% python3 -q
>>> import numpy as np
>>> np.set_printoptions(precision=1, suppress=True, linewidth=100, legacy="1.25")
>>> rd = lambda a: np.round(a, 1) + 0
>>> arr = np.loadtxt("out8.csv", delimiter=",")
>>> arr
array([[  1.4,  -4. ,   5.6,   1.3,  -5.1,   9.5,  -4.9,  -2. ,   1. ,   0.8],
       [ -9.2,  21.5,  17.8, -19.3,   7.4,   3.5, -17.7,  -1.7,  -8.1,  20.4],
       [  4.4, -14.3, -10.8,   6.2,  -6.7,  -3.8,   9.9,   7.8,   1.8, -11.2],
       [  0.3,   9.2,   1.5,   7.2,   7.4,   1.3,   0.2, -13.9,   4.7,   1.8],
       [ -4.3,  15.6,   7.6,  -4.1,   8.1,   0.4,  -7.1,  -8.3,  -1.2,  10. ],
       [  7.3, -17.9, -20. ,  15.3,  -4.8,  -9.7,  18.7,   4.9,   5.6, -19.4],
       [  4.3,  -7.4, -17.9,  13.8,   1.7, -12.4,  17.4,  -0.3,   5.4, -14.3],
       [ -5.1,   0.8,   1.7, -15.5,  -1.8,  -6.8,  -3.6,  17. ,  -9.2,   4.8],
       [ -3.3,   9.6,  -1. ,  -2.5,   6.8,  -7.6,   1.1,  -1.4,  -1.5,   2.9],
       [  0.9,  -8.4,   1.5,  -5.4,  -7.9,   3.3,  -2.9,  10.7,  -3.1,  -0.6],
       [  1.1,  -1.3, -16.2,   8. ,   5.3, -16.9,  15.5,   2.3,   2.2, -10.4],
       [  3. ,  -1.3,   5.6,   4.3,  -2.6,  11.2,  -4.6,  -8.7,   4.1,   1.7],
       [ -4.8,   5.5,   7.7, -13.3,   0.6,   0.7,  -8.3,   7.8,  -7.1,   8.3],
       [  2. ,   0.5,  -8.7,  10.4,   4.5,  -6.8,   8.7,  -6.2,   4.9,  -6.9],
       [  5.8, -12.3, -14.5,  15.6,  -2.7,  -6. ,  15.1,  -0.8,   6.3, -16.1],
       [ -5.3,   5.4,   9.1, -15.4,  -0.1,   1.3,  -9.5,   8.6,  -7.7,   9.6],
       [  3.7, -17.4, -10.9,   3.5,  -8.8,  -3.6,   9.4,  11.6,   0.6, -12.3],
       [  2.1,  -8.6, -21.5,   6.6,   2. , -20.1,  18.9,  11.4,   0.1, -15.2],
       [ -3.6,   9.4,  10. ,  -6.2,   3.5,   5. ,  -9.4,  -4.7,  -1.6,   9.5],
       [  5.1,   0.7,   0. ,  15.2,   1.7,   7.6,   2.1, -17.4,   9.5,  -3.6],
       [  3.1,  -1.5,   4.3,   5.6,  -2.3,  10. ,  -3.5,  -9.2,   5. ,   0.8],
       [  0.4,   8.1,   6.1,   6.2,   5. ,   5.9,  -3.6, -15.4,   5.2,   3.9],
       [  0.5, -10.2,   2.8,  -7.8,  -9.4,   4.8,  -3.9,  12.6,  -4.9,  -0.3],
       [ -3.2,  -1.2,   3.4, -13. ,  -3.9,  -2.3,  -4.7,  14.3,  -7.7,   4.3],
       [  2.3,  -3.5,  12.2,   1. ,  -7.3,  18.7, -10.5,  -7.1,   2.1,   5.7],
       [ -4.5,   8.8,   6.8,  -9.5,   3.5,   0.1,  -6.8,   1.6,  -4.6,   8.6],
       [  4.6, -13.3, -23. ,  11.8,  -1. , -16.9,  20.8,   8.4,   3.2, -18.5],
       [ -4.4,   6.1,  -0.5,  -8.8,   4.1,  -7.5,  -0.8,   7.3,  -5.5,   3.5],
       [  2.8,   2.4,   0.4,  11.4,   3.1,   3.8,   1.4, -14.3,   7.3,  -0.9],
       [  2.9,  -2.5,  -2.4,   9. ,  -0.5,   2.3,   2.8,  -7. ,   5.5,  -4.2],
       [  5.2,  -3.1,  -4.9,  15. ,  -0.2,   3.2,   5.6, -11.6,   7.8,  -6.6],
       [ -2.9,  16.5,   1. ,   3.6,  11.7,  -4.6,  -0.5, -14.2,   2.9,   5.4],
       [ -2.1,   7.1, -14.5,   3.4,  10.4, -21.5,  12.8,   1.3,   0.2,  -6.6],
       [  1.4,  -4.8, -13. ,   4.4,   1.4, -11.9,  11.1,   5.7,   0.8,  -9.2],
       [  0.6,   7.5,  -2.8,   7.7,   6.8,  -3.7,   3.7, -11. ,   4.9,  -0.7],
       [ -2.3,   3.9,   9.7,  -6.8,  -1.1,   6.8,  -8.6,   0.6,  -2.8,   7.4],
       [  0.4,  -6.3, -16. ,  -0.2,   0.2, -17.2,  13.5,  13.7,  -2.7, -10.4],
       [ -1.5,   3.4,  11.4,  -3.9,  -1.5,  10.8, -10.6,  -4.5,  -0.9,   8. ],
       [ -3.9,  10.9,  21.8, -10.9,  -0.2,  17.1, -19.5,  -7.3,  -2.2,  17. ],
       [  0.9,   3.2,  18.6,   0.4,  -3.7,  23.1, -16.4, -13.7,   3.4,  11.1],
       [  4.9,  -1.3,   2.6,  14.3,  -1. ,  12.4,  -0.1, -17.9,   9.3,  -1.8]])
>>> A2 = arr / np.sqrt((arr ** 2).mean(axis=1, keepdims=True))
>>> rd(A2[24])
array([ 0.3, -0.4,  1.4,  0.1, -0.8,  2.1, -1.2, -0.8,  0.2,  0.7])
>>> np.linalg.matrix_rank(A2) == np.linalg.matrix_rank(arr)
True
>>> F = np.load("m.npy")
>>> F
array([[-1., -2.,  0.,  0.,  0.,  0.],
       [-2., -1., -2.,  0.,  0.,  0.],
       [ 0., -2.,  1., -2.,  0.,  0.],
       [ 0.,  0., -2.,  0., -2.,  0.],
       [ 0.,  0.,  0., -2., -2., -2.],
       [ 0.,  0.,  0.,  0., -2.,  1.]])
>>> x = np.array([1, 1, 1, 2, 1, 0])
>>> print(F @ np.ones(6))
[-3. -5. -3. -4. -6. -1.]
>>> F * x
array([[-1., -2.,  0.,  0.,  0.,  0.],
       [-2., -1., -2.,  0.,  0.,  0.],
       [ 0., -2.,  1., -4.,  0.,  0.],
       [ 0.,  0., -2.,  0., -2.,  0.],
       [ 0.,  0.,  0., -4., -2., -0.],
       [ 0.,  0.,  0.,  0., -2.,  0.]])
>>> r0 = np.array([0, 0, 3, 3, 0, 0])
>>> A2 = F + np.outer(r0, np.eye(6)[5])
>>> rd(np.linalg.det(A2) / np.linalg.det(F)), rd(1 + np.linalg.solve(F, r0)[5])
(1.8, 1.8)
>>> np.linalg.matrix_rank(np.linalg.inv(A2) - np.linalg.inv(F), tol=1e-8)
1
>>> A2 = F[0, 0] * F[1:] - np.outer(F[1:, 0], F[0])
>>> A2
array([[ 0., -3.,  2.,  0.,  0.,  0.],
       [ 0.,  2., -1.,  2., -0., -0.],
       [ 0.,  0.,  2., -0.,  2., -0.],
       [ 0.,  0., -0.,  2.,  2.,  2.],
       [ 0.,  0., -0., -0.,  2., -1.]])
>>> np.flatnonzero(~A2.round(6).any(axis=1))
array([], dtype=int64)
>>> z = arr[:, 3] > np.median(arr[:, 3])
>>> r0 = arr[z].mean(axis=0) - arr[~z].mean(axis=0)
>>> ((arr - arr.mean(axis=0)) @ r0 > 0).astype(int)
array([0, 0, 1, 1, 0, 1, 1, 0, 0, 0, 1, 0, 0, 1, 1, 0, 1, 1, 0, 1, 1, 0, 0, 0, 0, 0, 1, 0, 1, 1, 1,
       0, 1, 1, 1, 0, 1, 0, 0, 0, 1])
>>> np.argsort(-np.abs(r0).round(6), kind="stable")
array([3, 6, 2, 9, 7, 8, 0, 1, 5, 4])
>>> data = np.loadtxt("test17.csv", delimiter=",")
>>> data
array([[0., 3., 0., 0., 0., 4., 0., 0.],
       [0., 0., 0., 0., 0., 5., 7., 0.],
       [0., 2., 0., 0., 0., 0., 3., 9.],
       [0., 0., 0., 0., 0., 0., 0., 0.],
       [9., 0., 5., 0., 0., 0., 0., 0.],
       [0., 0., 9., 0., 0., 0., 0., 0.],
       [4., 0., 0., 0., 5., 0., 0., 0.],
       [4., 7., 1., 0., 0., 0., 0., 0.],
       [0., 0., 0., 0., 0., 0., 0., 7.]])
>>> r = np.linalg.matrix_rank(data)
>>> r
7
>>> null = np.linalg.svd(data)[2][r:].T
>>> rd(null[:, 0] / null[np.abs(null[:, 0]).round(6).argmax(), 0])
array([0., 0., 0., 1., 0., 0., 0., 0.])
>>> [int(np.linalg.matrix_rank(data[:i])) for i in range(1, len(data) + 1)]
[1, 2, 3, 3, 4, 5, 6, 7, 7]
>>> rd(null @ null.T)
array([[0., 0., 0., 0., 0., 0., 0., 0.],
       [0., 0., 0., 0., 0., 0., 0., 0.],
       [0., 0., 0., 0., 0., 0., 0., 0.],
       [0., 0., 0., 1., 0., 0., 0., 0.],
       [0., 0., 0., 0., 0., 0., 0., 0.],
       [0., 0., 0., 0., 0., 0., 0., 0.],
       [0., 0., 0., 0., 0., 0., 0., 0.],
       [0., 0., 0., 0., 0., 0., 0., 0.]])
>>> np.linalg.matrix_rank(data.T @ data), np.linalg.matrix_rank(data @ data.T)
(7, 7)
>>> [round(float(x), 1) for x in np.linalg.svd(data, compute_uv=False)[:3]]
[13.0, 12.0, 8.9]
>>> np.linalg.cond(data) > 100
True
>>> rd(np.linalg.norm(data, 2) / np.linalg.norm(data))
0.6
>>> left, sigma, vt = np.linalg.svd(data)
>>> V = vt[:(sigma > 1e-8).sum()]
>>> rng = np.random.default_rng(5696)
>>> x = data[7] + 5 * data[4] + rng.integers(2) * np.eye(8)[2]
>>> x
array([49.,  7., 27.,  0.,  0.,  0.,  0.,  0.])
>>> rd(V.T @ V)
array([[1., 0., 0., 0., 0., 0., 0., 0.],
       [0., 1., 0., 0., 0., 0., 0., 0.],
       [0., 0., 1., 0., 0., 0., 0., 0.],
       [0., 0., 0., 0., 0., 0., 0., 0.],
       [0., 0., 0., 0., 1., 0., 0., 0.],
       [0., 0., 0., 0., 0., 1., 0., 0.],
       [0., 0., 0., 0., 0., 0., 1., 0.],
       [0., 0., 0., 0., 0., 0., 0., 1.]])
>>> np.linalg.matrix_rank(np.vstack([data, x]))
7
>>> rd(np.diag(V.T @ V))
array([1., 1., 1., 0., 1., 1., 1., 1.])
>>> E = np.loadtxt("x.csv", delimiter=",")
>>> rd(E)
array([[-1.3,  1. ,  0.3, -0.1, -0.5,  0. ,  0.3],
       [ 1. ,  0.2,  0.4, -0.1,  0.2, -0.3, -0.5],
       [ 0.3,  0.4, -0.5,  1.2, -0.2,  0.1,  0.3],
       [-0.1, -0.1,  1.2, -0.9, -0.1, -0.3,  0.2],
       [-0.5,  0.2, -0.2, -0.1,  0.2, -0.8, -0.1],
       [ 0. , -0.3,  0.1, -0.3, -0.8, -0.2, -0.5],
       [ 0.3, -0.5,  0.3,  0.2, -0.1, -0.5,  0.4]])
>>> r = np.linalg.matrix_rank(E)
>>> r
6
>>> null = np.linalg.svd(E)[2][r:].T
>>> print([int(np.linalg.matrix_rank(np.delete(E, i, axis=0))) for i in range(7)])
[6, 6, 6, 6, 6, 6, 6]
>>> rd(null @ null.T)
array([[ 0.1,  0.1, -0.2, -0.2, -0.1,  0. ,  0.2],
       [ 0.1,  0.1, -0.1, -0.1, -0.1,  0. ,  0.1],
       [-0.2, -0.1,  0.2,  0.3,  0.1,  0.1, -0.2],
       [-0.2, -0.1,  0.3,  0.3,  0.1,  0.1, -0.3],
       [-0.1, -0.1,  0.1,  0.1,  0. ,  0. , -0.1],
       [ 0. ,  0. ,  0.1,  0.1,  0. ,  0. , -0.1],
       [ 0.2,  0.1, -0.2, -0.3, -0.1, -0.1,  0.2]])
>>> null.shape
(7, 1)
>>> print(rd(null[:, 0] / null[np.abs(null[:, 0]).round(6).argmax(), 0]))
[-0.7 -0.5  0.9  1.   0.4  0.2 -0.9]
>>> np.allclose(E @ null, 0)
True
>>> print([int(np.linalg.matrix_rank(E[:, :j + 1])) for j in range(7)])
[1, 2, 3, 4, 5, 6, 6]
>>> left, sigma, vt = np.linalg.svd(E)
>>> V = vt[:(sigma > 1e-8).sum()]
>>> x = E[2] + 2 * E[0] + rng.integers(2) * np.eye(7)[1]
>>> rd(x)
array([-2.3,  3.4,  0. ,  1. , -1.3,  0.1,  0.9])
>>> np.linalg.matrix_rank(np.vstack([E, x]))
7
>>> rd(V.T @ V)
array([[ 0.9, -0.1,  0.2,  0.2,  0.1,  0. , -0.2],
       [-0.1,  0.9,  0.1,  0.1,  0.1,  0. , -0.1],
       [ 0.2,  0.1,  0.8, -0.3, -0.1, -0.1,  0.2],
       [ 0.2,  0.1, -0.3,  0.7, -0.1, -0.1,  0.3],
       [ 0.1,  0.1, -0.1, -0.1,  1. ,  0. ,  0.1],
       [ 0. ,  0. , -0.1, -0.1,  0. ,  1. ,  0.1],
       [-0.2, -0.1,  0.2,  0.3,  0.1,  0.1,  0.8]])
>>> rd(np.linalg.norm(x - V.T @ V @ x))
0.3
>>> x = np.array([-2, 1, -1, 1, 1, 3, -1, 2])
>>> h1 = np.maximum(data @ x, 0)
>>> data.T @ h1
array([  0.,  79.,   0.,   0.,   0., 100., 107., 251.])
>>> print(h1)
[15.  8. 17.  0.  0.  0.  0.  0. 14.]
>>> np.unique(data.round(6), axis=0).shape
(9, 8)
>>> rd(np.trace(np.linalg.pinv(data) @ data))
7.0
>>> np.allclose(data[:-1].T @ np.linalg.lstsq(data[:-1].T, data[-1])[0], data[-1])
True
>>> np.linalg.lstsq(data[:-1].T, data[-1])[2]
7
>>> T = np.stack([E, 4 * E, E[::-1]])
>>> rd(T.sum(axis=0))
array([[-6.1,  4.4,  1.5, -0.3, -2.7, -0.4,  1.9],
       [ 4.9,  0.8,  2.2, -0.9,  0. , -1.7, -3.1],
       [ 0.7,  2.3, -2.7,  5.7, -1. , -0.5,  1.3],
       [-0.6, -0.7,  6.9, -5.3, -0.4, -1.7,  1.2],
       [-2.4,  1.3, -1.7,  0.9,  0.8, -4.1, -0.3],
       [ 1. , -1.3,  0.7, -1.6, -4. , -1.2, -2.8],
       [ 0.2, -1.7,  1.7,  0.9, -1.2, -2.3,  2.4]])
>>> print((T @ E.T).shape)
(3, 7, 7)
>>> rd(np.linalg.norm(T, axis=(1, 2)))
array([ 3.5, 13.9,  3.5])
>>> np.linalg.matrix_rank(T.reshape(3, -1))
2
>>> rd(np.linalg.det(T))
array([0., 0., 0.])
>>> M = np.load("run6.npy")
>>> M
array([[ 0.1, -2.5, -2. , -0.3, -2.1,  2.9, -0.8,  0.7,  0. ],
       [-0.7, -1.5,  0.7,  1.7, -0.4, -0.8, -1.1,  0.3, -0.3],
       [ 0.9,  1. ,  0.6, -1.6,  0.3,  1.7, -0.2, -0.2, -1.9],
       [-0.3,  6. ,  2.4, -0.3,  1.4,  2.1,  0.1,  0.7, -1.1]])
>>> rd(M.mean(axis=0))
array([ 0. ,  0.8,  0.4, -0.1, -0.2,  1.5, -0.5,  0.4, -0.8])
>>> M.shape
(4, 9)
>>> print(rd(M - M[0]))
[[ 0.   0.   0.   0.   0.   0.   0.   0.   0. ]
 [-0.8  1.   2.7  2.   1.7 -3.7 -0.3 -0.4 -0.3]
 [ 0.8  3.5  2.6 -1.3  2.4 -1.2  0.6 -0.9 -1.9]
 [-0.4  8.5  4.4  0.   3.5 -0.8  0.9  0.  -1.1]]
>>> rd(np.linalg.svd(M, compute_uv=False))
array([7.9, 4.6, 2.5, 2. ])
>>> print(np.count_nonzero(M))
35
>>> np.abs(M).max()
6.0
>>> x = np.array([-3, 2, 0, 0, 2, 2, 0, -1, -1])
>>> rd((M * x).sum(axis=1))
array([-4.4, -3.3,  5.4, 20.3])
>>> (M @ x).argmax()
3
>>> print(rd(M @ np.ones(9)))
[-4.  -2.1  0.6 11. ]
>>> print(rd(np.einsum("ij,j->i", M, x)))
[-4.4 -3.3  5.4 20.3]
>>> x @ M
Traceback (most recent call last):
  File "<python-input-89>", line 1, in <module>
    x @ M
    ~~^~~
ValueError: matmul: Input operand 1 has a mismatch in its core dimension 0, with gufunc signature (n?,k),(k,m?)->(n?,m?) (size 4 is different from 9)
>>> M @ x
array([-4.4, -3.3,  5.4, 20.3])
>>> np.linalg.norm(M @ x) <= np.linalg.norm(M, 2) * np.linalg.norm(x) + 1e-9
True
>>> x = np.array([0, -1, -1, 0, 2, -1, -2, 0, -1])
>>> h1 = np.maximum(M @ x, 0)
>>> h1
array([0. , 3.3, 0. , 0. ])
>>> rd(M.T @ h1)
array([-2.3, -4.9,  2.3,  5.6, -1.3, -2.6, -3.6,  1. , -1. ])
>>> print(rd(np.tanh(M @ x)))
[-0.8  1.  -0.4 -1. ]
>>> M * (h1 > 1e-9)[:, None]
array([[ 0. , -0. , -0. , -0. , -0. ,  0. , -0. ,  0. ,  0. ],
       [-0.7, -1.5,  0.7,  1.7, -0.4, -0.8, -1.1,  0.3, -0.3],
       [ 0. ,  0. ,  0. , -0. ,  0. ,  0. , -0. , -0. , -0. ],
       [-0. ,  0. ,  0. , -0. ,  0. ,  0. ,  0. ,  0. , -0. ]])
>>> np.flatnonzero(h1 > 1e-9)
array([1])
>>> rd(np.maximum(M @ (3 * x), 0))
array([0. , 9.9, 0. , 0. ])
>>> r0 = np.array([2, 2])
>>> rd(np.array([np.convolve(row, r0, "same") for row in M]))
array([[ 0.2, -4.8, -9. , -4.6, -4.8,  1.6,  4.2, -0.2,  1.4],
       [-1.4, -4.4, -1.6,  4.8,  2.6, -2.4, -3.8, -1.6,  0. ],
       [ 1.8,  3.8,  3.2, -2. , -2.6,  4. ,  3. , -0.8, -4.2],
       [-0.6, 11.4, 16.8,  4.2,  2.2,  7. ,  4.4,  1.6, -0.8]])
>>> rd(np.convolve(M[1], r0))
array([-1.4, -4.4, -1.6,  4.8,  2.6, -2.4, -3.8, -1.6,  0. , -0.6])
